$ ipython --no-banner

In [1]: import numpy as np

In [2]: np.set_printoptions(precision=2, suppress=True, linewidth=100)

In [3]: Q, _ = np.linalg.qr(np.array([[-2.4, -0.1, 1.6, -1.7, 0.5],
   ...:     [1.9, -0.7, -0.6, 0.0, 1.2],
   ...:     [0.4, -0.1, -1.1, 1.5, 0.4],
   ...:     [-0.8, -0.6, -1.6, 0.3, 0.3],
   ...:     [-1.2, 0.0, -0.6, 0.1, 2.0]]))

In [4]: evals = np.array([4, 8, -8, -3, 8])

In [5]: E = Q @ np.diag(evals) @ Q.T

In [6]: print(E)
[[-0.41 -1.74  0.9   4.17  3.59]
 [-1.74  4.64  2.21  3.13  3.13]
 [ 0.9   2.21 -3.57 -0.96 -0.19]
 [ 4.17  3.13 -0.96  4.11 -3.78]
 [ 3.59  3.13 -0.19 -3.78  4.23]]

In [7]: np.round(np.einsum("ij,ji->", E, E), 2)
Out[7]: np.float64(217.0)

In [8]: round(float(np.linalg.eigvals(E).sum().real), 2)
Out[8]: 9.0

In [9]: evals, V = np.linalg.eigh(E)

In [10]: vec = np.array([2, 1, 2, 2, 0])

In [11]: print(round(float(vec @ E @ vec / (vec @ vec)), 2), round(evals[0], 2), evals[-1])
4.04 -8.0 8.0

In [12]: round(np.abs(E).sum(axis=1).max(), 2), np.abs(evals).max()
Out[12]: (np.float64(16.14), np.float64(8.0))

In [13]: rng = np.random.default_rng(5696)

In [14]: K = (rng.random((3, 3)) < 0.3) + np.eye(3)

In [15]: K /= K.sum(axis=1, keepdims=True)

In [16]: K
Out[16]: 
array([[0.5 , 0.5 , 0.  ],
       [0.33, 0.67, 0.  ],
       [0.  , 0.  , 1.  ]])

In [17]: Y = np.array([[7, 1], [6, -7]])

In [18]: cent = np.kron(Y, K)

In [19]: print(np.linalg.matrix_rank(cent))
6

In [20]: cent.shape
Out[20]: (6, 6)

In [21]: np.sort(np.linalg.eigvals(K).real)
Out[21]: array([0.17, 1.  , 1.  ])

In [22]: (K != 0).astype(int)
Out[22]: 
array([[1, 1, 0],
       [1, 1, 0],
       [0, 0, 1]])

In [23]: (np.linalg.matrix_power((K != 0) + (K.T != 0) + np.eye(3), 3) > 0).astype(int)
Out[23]: 
array([[1, 1, 0],
       [1, 1, 0],
       [0, 0, 1]])

In [24]: round(np.linalg.det(K), 2)
Out[24]: np.float64(0.17)

In [25]: K @ K
Out[25]: 
array([[0.42, 0.58, 0.  ],
       [0.39, 0.61, 0.  ],
       [0.  , 0.  , 1.  ]])

In [26]: evals, V = np.linalg.eig(K)

In [27]: np.round(K @ V[:, 0] - evals[0] * V[:, 0], 2) + 0
Out[27]: array([0., 0., 0.])

In [28]: K.sum(axis=1)
Out[28]: array([1., 1., 1.])

In [29]: np.sort(np.abs(np.linalg.eigvals(K)))[::-1]
Out[29]: array([1.  , 1.  , 0.17])

In [30]: np.linalg.matrix_power(K, 2)
Out[30]: 
array([[0.42, 0.58, 0.  ],
       [0.39, 0.61, 0.  ],
       [0.  , 0.  , 1.  ]])

In [31]: p = np.eye(3)[1]

In [32]: for _ in range(7):
    ...:     p = p @ K
    ...:     print(p.round(2))
    ...: 
[0.33 0.67 0.  ]
[0.39 0.61 0.  ]
[0.4 0.6 0. ]
[0.4 0.6 0. ]
[0.4 0.6 0. ]
[0.4 0.6 0. ]
[0.4 0.6 0. ]

In [33]: Q, Rm = np.linalg.qr(K)

In [34]: Rm
Out[34]: 
array([[-0.6 , -0.79,  0.  ],
       [ 0.  ,  0.28,  0.  ],
       [ 0.  ,  0.  ,  1.  ]])

In [35]: round(float(np.trace(Q @ Q.T)), 2)
Out[35]: 3.0

In [36]: np.round(Q.T @ Q, 2) + 0
Out[36]: 
array([[1., 0., 0.],
       [0., 1., 0.],
       [0., 0., 1.]])

In [37]: mat = np.load("data.npy")

In [38]: mat
Out[38]: 
array([[2., 1., 0., 0.],
       [0., 2., 1., 0.],
       [0., 0., 2., 1.],
       [0., 0., 0., 2.]])

In [39]: print(np.kron(np.eye(2, dtype=int), mat))
[[2. 1. 0. 0. 0. 0. 0. 0.]
 [0. 2. 1. 0. 0. 0. 0. 0.]
 [0. 0. 2. 1. 0. 0. 0. 0.]
 [0. 0. 0. 2. 0. 0. 0. 0.]
 [0. 0. 0. 0. 2. 1. 0. 0.]
 [0. 0. 0. 0. 0. 2. 1. 0.]
 [0. 0. 0. 0. 0. 0. 2. 1.]
 [0. 0. 0. 0. 0. 0. 0. 2.]]

In [40]: print(np.round(np.linalg.det(mat.T), 2))
16.0

In [41]: np.linalg.eigvals(mat)
Out[41]: array([2., 2., 2., 2.])

In [42]: np.einsum("ii->", mat)
Out[42]: np.float64(8.0)

In [43]: blk = np.stack([mat, -2 * mat, mat[::-1]])

In [44]: np.einsum("bij,cij->bc", blk, blk)
Out[44]: 
array([[ 19., -38.,   4.],
       [-38.,  76.,  -8.],
       [  4.,  -8.,  19.]])

In [45]: blk.sum(axis=0)
Out[45]: 
array([[-2., -1.,  0.,  2.],
       [ 0., -2.,  1.,  1.],
       [ 0.,  2., -1., -1.],
       [ 2.,  1.,  0., -2.]])

In [46]: np.linalg.matrix_rank(blk)
Out[46]: array([4, 4, 4])

In [47]: np.linalg.norm(blk, axis=(1, 2))
Out[47]: array([4.36, 8.72, 4.36])

In [48]: idx = rng.permutation(4)

In [49]: idx
Out[49]: array([0, 2, 3, 1])

In [50]: Y = mat[idx][:, idx]

In [51]: np.diag(Y)
Out[51]: array([2., 2., 2., 2.])

In [52]: np.sort(np.abs(np.linalg.eigvals(Y)))
Out[52]: array([2., 2., 2., 2.])

In [53]: Y
Out[53]: 
array([[2., 0., 0., 1.],
       [0., 2., 1., 0.],
       [0., 0., 2., 0.],
       [0., 1., 0., 2.]])

In [54]: print(np.trace(Y))
8.0

In [55]: Y = np.linalg.inv(mat)

In [56]: print(round(np.linalg.det(mat) * np.linalg.det(Y), 2))
1.0

In [57]: np.linalg.inv(Y)
Out[57]: 
array([[2., 1., 0., 0.],
       [0., 2., 1., 0.],
       [0., 0., 2., 1.],
       [0., 0., 0., 2.]])

In [58]: F = np.loadtxt("x.csv", delimiter=",")

In [59]: F
Out[59]: 
array([[ 5.,  6.,  7.,  8.,  9., 10.],
       [11., 12., 13., 14., 15., 16.],
       [17., 18., 19., 20., 21., 22.],
       [23., 24., 25., 26., 27., 28.],
       [29., 30., 31., 32., 33., 34.],
       [35., 36., 37., 38., 39., 40.],
       [41., 42., 43., 44., 45., 46.],
       [47., 48., 49., 50., 51., 52.]])

In [60]: U, s, Vh = np.linalg.svd(F)

In [61]: V = Vh[:(s > 1e-8).sum()]

In [62]: vec = F[5] + 5 * F[0] + rng.integers(2) * np.eye(6)[1]

In [63]: vec
Out[63]: array([60., 66., 72., 78., 84., 90.])

In [64]: np.linalg.matrix_rank(np.vstack([F, vec]))
Out[64]: np.int64(2)

In [65]: np.allclose(V.T @ V @ vec, vec)
Out[65]: True

In [66]: round(float(np.linalg.norm(vec - V.T @ V @ vec)), 2)
Out[66]: 0.0

In [67]: U, s, Vh = np.linalg.svd(F)

In [68]: s.round(2) + 0
Out[68]: array([219.48,   5.13,   0.  ,   0.  ,   0.  ,   0.  ])

In [69]: Y = U[:, :2] @ np.diag(s[:2]) @ Vh[:2]

In [70]: round(np.abs(F - Y).max(), 2)
Out[70]: np.float64(0.0)

In [71]: print(Y)
[[ 5.  6.  7.  8.  9. 10.]
 [11. 12. 13. 14. 15. 16.]
 [17. 18. 19. 20. 21. 22.]
 [23. 24. 25. 26. 27. 28.]
 [29. 30. 31. 32. 33. 34.]
 [35. 36. 37. 38. 39. 40.]
 [41. 42. 43. 44. 45. 46.]
 [47. 48. 49. 50. 51. 52.]]

In [72]: np.linalg.matrix_rank(Y)
Out[72]: np.int64(2)

In [73]: np.linalg.matrix_rank(F, rtol=0.05)
Out[73]: np.int64(1)
